>>> import numpy as np
>>> import numpy.linalg as la
>>> np.set_printoptions(precision=3, suppress=True, linewidth=160)
>>> J = np.diag(np.array([-2, -2, 0, -2, 2, 0, -1, -2, -2, 1]))
>>> print(J)
[[-2  0  0  0  0  0  0  0  0  0]
 [ 0 -2  0  0  0  0  0  0  0  0]
 [ 0  0  0  0  0  0  0  0  0  0]
 [ 0  0  0 -2  0  0  0  0  0  0]
 [ 0  0  0  0  2  0  0  0  0  0]
 [ 0  0  0  0  0  0  0  0  0  0]
 [ 0  0  0  0  0  0 -1  0  0  0]
 [ 0  0  0  0  0  0  0 -2  0  0]
 [ 0  0  0  0  0  0  0  0 -2  0]
 [ 0  0  0  0  0  0  0  0  0  1]]
>>> print(J @ J.T)
[[4 0 0 0 0 0 0 0 0 0]
 [0 4 0 0 0 0 0 0 0 0]
 [0 0 0 0 0 0 0 0 0 0]
 [0 0 0 4 0 0 0 0 0 0]
 [0 0 0 0 4 0 0 0 0 0]
 [0 0 0 0 0 0 0 0 0 0]
 [0 0 0 0 0 0 1 0 0 0]
 [0 0 0 0 0 0 0 4 0 0]
 [0 0 0 0 0 0 0 0 4 0]
 [0 0 0 0 0 0 0 0 0 1]]
>>> print(la.norm(J, axis=0))
[2. 2. 0. 2. 2. 0. 1. 2. 2. 1.]
>>> evals, vecs = la.eigvalsh(J)
Traceback (most recent call last):
  File "<python-input-7>", line 1, in <module>
    evals, vecs = la.eigvalsh(J)
    ^^^^^^^^^^^
ValueError: too many values to unpack (expected 2)
>>> evals, vecs = la.eigh(J)
>>> print(vecs.T @ J @ vecs)
[[-2.  0.  0.  0.  0.  0.  0.  0.  0.  0.]
 [ 0. -2.  0.  0.  0.  0.  0.  0.  0.  0.]
 [ 0.  0. -2.  0.  0.  0.  0.  0.  0.  0.]
 [ 0.  0.  0. -2.  0.  0.  0.  0.  0.  0.]
 [ 0.  0.  0.  0. -2.  0.  0.  0.  0.  0.]
 [ 0.  0.  0.  0.  0. -1.  0.  0.  0.  0.]
 [ 0.  0.  0.  0.  0.  0.  0.  0.  0.  0.]
 [ 0.  0.  0.  0.  0.  0.  0.  0.  0.  0.]
 [ 0.  0.  0.  0.  0.  0.  0.  0.  1.  0.]
 [ 0.  0.  0.  0.  0.  0.  0.  0.  0.  2.]]
>>> print(np.abs(vecs[:, -1]).round(6).argmax())
4
>>> print(la.eigvalsh(J @ J))
[0. 0. 1. 1. 4. 4. 4. 4. 4. 4.]
>>> print(la.svd(J, compute_uv=False))
[2. 2. 2. 2. 2. 2. 1. 1. 0. 0.]
>>> print(np.abs(vecs[:, -1]))
[0. 0. 0. 0. 1. 0. 0. 0. 0. 0.]
>>> print(evals)
[-2. -2. -2. -2. -2. -1.  0.  0.  1.  2.]
>>> print(vecs.T @ vecs)
[[1. 0. 0. 0. 0. 0. 0. 0. 0. 0.]
 [0. 1. 0. 0. 0. 0. 0. 0. 0. 0.]
 [0. 0. 1. 0. 0. 0. 0. 0. 0. 0.]
 [0. 0. 0. 1. 0. 0. 0. 0. 0. 0.]
 [0. 0. 0. 0. 1. 0. 0. 0. 0. 0.]
 [0. 0. 0. 0. 0. 1. 0. 0. 0. 0.]
 [0. 0. 0. 0. 0. 0. 1. 0. 0. 0.]
 [0. 0. 0. 0. 0. 0. 0. 1. 0. 0.]
 [0. 0. 0. 0. 0. 0. 0. 0. 1. 0.]
 [0. 0. 0. 0. 0. 0. 0. 0. 0. 1.]]
>>> print(vecs @ np.diag(evals) @ vecs.T)
[[-2.  0.  0.  0.  0.  0.  0.  0.  0.  0.]
 [ 0. -2.  0.  0.  0.  0.  0.  0.  0.  0.]
 [ 0.  0.  0.  0.  0.  0.  0.  0.  0.  0.]
 [ 0.  0.  0. -2.  0.  0.  0.  0.  0.  0.]
 [ 0.  0.  0.  0.  2.  0.  0.  0.  0.  0.]
 [ 0.  0.  0.  0.  0.  0.  0.  0.  0.  0.]
 [ 0.  0.  0.  0.  0.  0. -1.  0.  0.  0.]
 [ 0.  0.  0.  0.  0.  0.  0. -2.  0.  0.]
 [ 0.  0.  0.  0.  0.  0.  0.  0. -2.  0.]
 [ 0.  0.  0.  0.  0.  0.  0.  0.  0.  1.]]
>>> mat = np.array([[3, 4, 5, 4, 2],
...     [2, 3, 3, 1, 0],
...     [2, 4, 5, 1, 2],
...     [5, 1, 4, 2, 3],
...     [4, 5, 2, 4, 1],
...     [1, 0, 3, 4, 3],
...     [2, 2, 5, 4, 1],
...     [0, 0, 3, 1, 4],
...     [2, 1, 2, 3, 5]])
>>> mat[:, 1] = 5 * mat[:, 0]
>>> print(mat)
[[ 3 15  5  4  2]
 [ 2 10  3  1  0]
 [ 2 10  5  1  2]
 [ 5 25  4  2  3]
 [ 4 20  2  4  1]
 [ 1  5  3  4  3]
 [ 2 10  5  4  1]
 [ 0  0  3  1  4]
 [ 2 10  2  3  5]]
>>> Uu, s, VT = la.svd(mat)
>>> print(s.round(3) + 0)
[43.785  8.097  4.462  3.8    0.   ]
>>> print(np.argmax(s[:-1] / (s[1:] + 1e-6)) + 1)
4
>>> M2 = Uu[:, :4] @ np.diag(s[:4]) @ VT[:4]
>>> print(la.matrix_rank(mat, rtol=0.05))
4
>>> print(round(float(la.norm(mat - M2) / la.norm(mat)), 3))
0.0
>>> print(la.matrix_rank(M2))
4
>>> print(np.round(la.norm(mat - M2, 2), 3), round(float(s[4]), 3))
0.0 0.0
>>> feats = np.load("dump.npy")
>>> print(feats)
[[ -4  -2  -6  -2  -4  -6  -6  -2  -6  -2]
 [  2   5   3   5   2   3   3   1   7   5]
 [  0  -4   0  -4   0   0   0   0  -4  -4]
 [ -4  -6  -6  -6  -4  -6  -6  -2 -10  -6]
 [  2   5   3   5   2   3   3   1   7   5]
 [  2   5   3   5   2   3   3   1   7   5]
 [  4   4   6   4   4   6   6   2   8   4]]
>>> M2 = mat / la.norm(mat, axis=1, keepdims=True)
>>> G = M2 @ M2.T
>>> print((G - 2 * np.eye(9)).round(6).argmax(axis=1))
[6 3 0 4 3 8 0 5 0]
>>> print(la.norm(M2, axis=1))
[1. 1. 1. 1. 1. 1. 1. 1. 1.]
>>> print(G[8])
[0.945 0.888 0.921 0.931 0.919 0.921 0.91  0.477 1.   ]
>>> rank = la.matrix_rank(feats)
>>> print(rank)
2
>>> N = la.svd(feats)[2][rank:].T
>>> print(np.allclose(feats @ N, 0))
True
>>> print([int(la.matrix_rank(np.delete(feats, i, axis=0))) for i in range(7)])
[2, 2, 2, 2, 2, 2, 2]
>>> print([int(la.matrix_rank(feats[:i])) for i in range(1, len(feats) + 1)])
[1, 2, 2, 2, 2, 2, 2]
>>> F = np.loadtxt("m.csv", delimiter=",")
>>> print(F)
[[ 0.6 -0.3  0.   0.5 -0.2 -1.4  0.7 -0.4]
 [-0.2  0.3  0.6 -0.5  0.9 -0.5  0.   1.8]
 [ 0.8  0.2  1.2  0.2  1.9 -0.1 -0.4  0.7]
 [ 0.   0.5  0.8  2.4 -1.2 -0.5 -1.9  0.7]
 [-0.9 -0.9  0.3 -0.7  0.2  0.2 -0.1  0. ]
 [ 0.7  0.5  0.1 -0.6  0.7  0.  -0.2  0.7]
 [ 0.7 -0.4 -1.1  0.5  1.8  0.  -0.7  1.4]
 [-2.4  0.7 -0.5  1.   0.8  0.2  0.9 -1.1]
 [-0.7 -0.4 -0.5 -0.4  0.2 -0.6 -0.2  2. ]
 [ 1.3  0.6 -0.3 -0.7  2.1 -0.5  0.9  0. ]
 [-0.5  0.8 -0.1  1.3  0.4  1.1 -0.2  0.4]
 [-1.2 -1.3  0.7 -2.2  0.   0.4  0.3 -3.4]
 [ 0.5  0.6 -0.5  1.6  0.1  1.2  0.5 -0.6]
 [ 0.5  0.2  2.1  0.5  0.9  1.5 -0.2 -2.2]
 [ 1.   4.  -2.5 -5.5 -3.   0.  -7.5 -3.5]
 [ 0.   1.1 -2.1  0.4  0.1  0.   0.6  0.7]
 [-1.8  1.7 -0.8  1.3  0.5  0.2  2.   0.1]
 [ 0.4 -0.7  2.   0.   0.4 -1.  -1.3  0.4]
 [-0.5 -0.6 -0.6 -0.6  2.1 -0.9  0.7  2.4]
 [ 1.  -0.3  0.  -0.1 -1.1 -0.5 -0.2  0.9]
 [ 0.  -0.5 -0.6 -0.6  0.4 -0.1 -0.4 -0.6]]
>>> z = F[:, 4] > np.median(F[:, 4])
>>> u = F[z].mean(axis=0) - F[~z].mean(axis=0)
>>> print(((F - F.mean(axis=0)) @ u > 0).astype(int))
[0 1 1 0 0 1 1 1 1 1 1 0 1 1 0 1 1 0 1 0 0]
>>> print(z.astype(int))
[0 1 1 0 0 1 1 1 0 1 0 0 0 1 0 0 1 0 1 0 0]
>>> x = np.array([7, 9, 5, 0, -1, -5, -6, -5])
>>> rhs = F @ x
>>> print(np.round(la.solve(F.T @ F, F.T @ rhs), 3) + 0)
[ 7.  9.  5.  0. -1. -5. -6. -5.]
>>> print(np.round(la.lstsq(F, rhs)[0], 3) + 0)
[ 7.  9.  5.  0. -1. -5. -6. -5.]
>>> rng = np.random.default_rng(183)
>>> rhs = rhs + 0.3 * rng.normal(size=21)
>>> print(rhs)
[  6.867  -3.014  11.206  20.491 -13.604   6.309  -9.384 -14.2   -17.256   8.055  -3.275  -3.72    0.323  19.379  95.987  -7.449 -14.998  17.457 -25.511
   4.339  -1.911]
>>> b, *_ = la.lstsq(F, rhs)
>>> print(np.round(F.T @ (rhs - F @ b), 3) + 0)
[0. 0. 0. 0. 0. 0. 0. 0.]
>>> print(b)
[ 6.886  9.16   5.056  0.141 -0.956 -5.325 -6.026 -5.088]
>>> print([round(float(la.norm(la.solve(F.T @ F + lam * np.eye(8), F.T @ rhs))), 2) for lam in (0, 1, 10, 100)])
[15.76, 14.64, 10.66, 5.21]
>>> print(b.round())
[ 7.  9.  5.  0. -1. -5. -6. -5.]
>>> print(round(float(la.norm(rhs - F @ b)), 3))
0.972
>>> G = np.cov(F, rowvar=False)
>>> print(np.argwhere(np.triu(np.abs(np.corrcoef(F.T)) > 0.8, 1)))
[]
>>> print(np.polyfit(F[:, 5], F[:, 6], 1))
[ 0.081 -0.314]
>>> print(F.sum(axis=0))
[-0.7  5.8 -1.8 -2.2  8.  -1.3 -6.7  0.4]
>>> print(np.count_nonzero(F))
154
>>> print(F.sum(axis=1))
[ -0.5   2.4   4.5   0.8  -1.9   1.9   2.2  -0.4  -0.6   3.4   3.2  -6.7   3.4   3.3 -17.    0.8   3.2   0.2   2.   -0.3  -2.4]
>>> print(np.unravel_index(np.abs(F).argmax(), F.shape))
(np.int64(14), np.int64(6))
>>> print(np.abs(F).max())
7.5
>>> F[21]
Traceback (most recent call last):
  File "<python-input-68>", line 1, in <module>
    F[21]
    ~^^^^
IndexError: index 21 is out of bounds for axis 0 with size 21
>>> print(F.mean(axis=0))
[-0.033  0.276 -0.086 -0.105  0.381 -0.062 -0.319  0.019]
>>> th = rng.uniform(0, 2 * np.pi, 16)
>>> q, _ = la.qr(np.array([[-1.2, 1.5], [0.3, 1.9], [0.9, -0.2], [-0.3, 1.0], [0.1, -0.6]]))
>>> K = 3 * np.c_[np.cos(th), np.sin(th)] @ q.T
>>> print(K)
[[-2.293 -1.141  1.023 -1.044  0.549]
 [-1.561 -2.208  0.114 -1.104  0.673]
 [ 2.265 -0.7   -1.753  0.53  -0.161]
 [ 2.335 -0.466 -1.704  0.616 -0.219]
 [ 1.887 -1.451 -1.814  0.203  0.047]
 [ 0.53   2.644  0.732  0.895 -0.624]
 [ 0.255  2.662  0.917  0.812 -0.59 ]
 [ 1.562  2.208 -0.115  1.104 -0.673]
 [ 1.215  2.433  0.202  1.055 -0.673]
 [ 2.429  0.167 -1.507  0.82  -0.364]
 [ 1.002 -2.296 -1.583 -0.312  0.344]
 [ 2.417  0.563 -1.338  0.925 -0.445]
 [-1.397 -2.327 -0.041 -1.084  0.675]
 [-1.891  1.446  1.814 -0.205 -0.046]
 [-2.277 -1.187  0.994 -1.052  0.557]
 [-1.336 -2.365 -0.096 -1.075  0.675]]
>>> Ac = K - K.mean(axis=0)
>>> vecs = la.svd(Ac)[2][:2]
>>> M2 = Ac - Ac @ vecs.T @ vecs
>>> print(np.diag(vecs.T @ vecs))
[0.656 0.787 0.366 0.139 0.051]
>>> print(np.round(M2.std(axis=0), 3) + 0)
[0. 0. 0. 0. 0.]
>>> print((Ac @ vecs.T).std(axis=0))
[2.309 1.865]
>>> print(round(la.norm(M2) / la.norm(Ac), 3))
0.0
>>> Uu, s, VT = la.svd(K)
>>> print(np.argmax(s[:-1] / (s[1:] + 1e-6)) + 1)
2
>>> M2 = Uu[:, :2] @ np.diag(s[:2]) @ VT[:2]
>>> print(la.matrix_rank(K, rtol=0.05))
2
>>> print(M2)
[[-2.293 -1.141  1.023 -1.044  0.549]
 [-1.561 -2.208  0.114 -1.104  0.673]
 [ 2.265 -0.7   -1.753  0.53  -0.161]
 [ 2.335 -0.466 -1.704  0.616 -0.219]
 [ 1.887 -1.451 -1.814  0.203  0.047]
 [ 0.53   2.644  0.732  0.895 -0.624]
 [ 0.255  2.662  0.917  0.812 -0.59 ]
 [ 1.562  2.208 -0.115  1.104 -0.673]
 [ 1.215  2.433  0.202  1.055 -0.673]
 [ 2.429  0.167 -1.507  0.82  -0.364]
 [ 1.002 -2.296 -1.583 -0.312  0.344]
 [ 2.417  0.563 -1.338  0.925 -0.445]
 [-1.397 -2.327 -0.041 -1.084  0.675]
 [-1.891  1.446  1.814 -0.205 -0.046]
 [-2.277 -1.187  0.994 -1.052  0.557]
 [-1.336 -2.365 -0.096 -1.075  0.675]]
